$ ipython --no-banner

In [1]: import numpy as np

In [2]: import numpy.linalg as la

In [3]: np.set_printoptions(precision=1, suppress=True, linewidth=160)

In [4]: rng = np.random.default_rng(18)

In [5]: theta = rng.uniform(0, 2 * np.pi, 22)

In [6]: q, _ = la.qr(np.array([[0.8, 0.7], [-1.2, -1.5], [-1.0, -1.5]]))

In [7]: m1 = 10 * np.c_[np.cos(theta), np.sin(theta)] @ q.T

In [8]: print(m1)
[[-0.9 -5.5 -8.3]
 [ 8.5 -1.5  5. ]
 [-6.7 -1.2 -7.3]
 [-7.8  6.   1.8]
 [-3.   6.7  6.8]
 [ 7.2 -6.3 -2.8]
 [ 8.9 -4.3  1.5]
 [ 7.6 -6.1 -2.1]
 [ 3.3 -6.7 -6.6]
 [-8.7  5.  -0.3]
 [-5.4 -2.6 -8. ]
 [ 8.1 -0.7  5.8]
 [ 0.5  5.7  8.2]
 [ 1.5  5.2  8.4]
 [-1.8  6.4  7.4]
 [-5.7  6.8  4.6]
 [ 8.1 -0.6  5.9]
 [ 9.  -3.3  2.9]
 [ 8.7 -4.9  0.4]
 [ 8.9 -4.5  1.1]
 [-8.7  4.9 -0.5]
 [ 8.7 -4.9  0.5]]

In [9]: print(la.matrix_rank(m1, rtol=0.1))
2

In [10]: print(np.argsort(-la.norm(m1, axis=0).round(6), kind="stable")[:3])
[0 2 1]

In [11]: left, sig, Vt = la.svd(m1)

In [12]: evecs = Vt[:(sig > 1e-8).sum()]

In [13]: x0 = m1[1] + 2 * m1[17] + rng.integers(2) * np.eye(3)[2]

In [14]: print(x0)
[26.5 -8.1 11.9]

In [15]: print(np.diag(evecs.T @ evecs))
[0.8 0.5 0.7]

In [16]: print(evecs.T @ evecs)
[[ 0.8 -0.3  0.2]
 [-0.3  0.5  0.4]
 [ 0.2  0.4  0.7]]

In [17]: X = np.array([[2, 0, 0], [0, 1, 0], [0, 0, -2]])

In [18]: out = X + rng.integers(-2, 3, (3, 2)) @ rng.integers(-2, 3, (2, 3))

In [19]: print(out)
[[ 4 -1  3]
 [ 0  3 -2]
 [ 0 -2  0]]

In [20]: print(np.round(la.svd(out - X, compute_uv=False), 1) + 0)
[5.1 1.9 0. ]

In [21]: print(la.matrix_rank(out - X, tol=1e-8))
2

In [22]: print(out - X)
[[ 2 -1  3]
 [ 0  2 -2]
 [ 0 -2  2]]

In [23]: evals, evecs = la.eigh(X)

In [24]: print(evecs.T @ X @ evecs)
[[-2.  0.  0.]
 [ 0.  1.  0.]
 [ 0.  0.  2.]]

In [25]: print(np.abs(evecs[:, -1]).round(6).argmax())
0

In [26]: print(la.eigvalsh(X + 5 * np.eye(3)))
[3. 6. 7.]

In [27]: print(evals.sum(), np.trace(X))
1.0 1

In [28]: print(np.unique(evals.round(6) + 0, return_counts=True)[1])
[1 1 1]

In [29]: x0 = np.array([3, -2, -4])

In [30]: rhs = X @ x0

In [31]: print(rhs)
[ 6 -2  8]

In [32]: print(la.solve(X, X[:, 0]))
[ 1.  0. -0.]

In [33]: print(la.solve(X, rhs + X[:, 1]))
[ 3. -1. -4.]

In [34]: print(la.solve(X.T, X[2]))
[0. 0. 1.]

In [35]: print(la.solve(X, 3 * rhs))
[  9.  -6. -12.]

In [36]: W0 = np.loadtxt("dump.csv", delimiter=",")

In [37]: print(W0)
[[-0.9 -0.4 -0.4]
 [-0.4  0.9 -0.1]
 [-0.4 -0.1  0.9]]

In [38]: # orthonormal columns

In [39]: theta = np.radians(120)

In [40]: Rm = np.eye(3)

In [41]: Rm[0, 0] = Rm[2, 2] = np.cos(theta)

In [42]: Rm[0, 2], Rm[2, 0] = -np.sin(theta), np.sin(theta)

In [43]: print(Rm)
[[-0.5  0.  -0.9]
 [ 0.   1.   0. ]
 [ 0.9  0.  -0.5]]

In [44]: out = W0 @ Rm.T

In [45]: print(np.allclose(W0 @ W0.T, out @ out.T))
True

In [46]: print(np.abs(out - W0).max(axis=0))
[1.6 0.  1.7]

In [47]: print(out)
[[ 0.7 -0.4 -0.6]
 [ 0.2  0.9 -0.3]
 [-0.6 -0.1 -0.8]]

In [48]: print(round(la.det(Rm), 1), np.round(np.trace(Rm), 1))
1.0 0.0

In [49]: print(la.svd(W0, compute_uv=False), la.svd(out, compute_uv=False))
[1. 1. 1.] [1. 1. 1.]

In [50]: labels = rng.permutation(3)

In [51]: print(labels)
[1 0 2]

In [52]: out = W0[labels][:, labels]

In [53]: print(round(la.det(out), 1), round(float(la.det(W0[labels])), 1))
-1.0 1.0
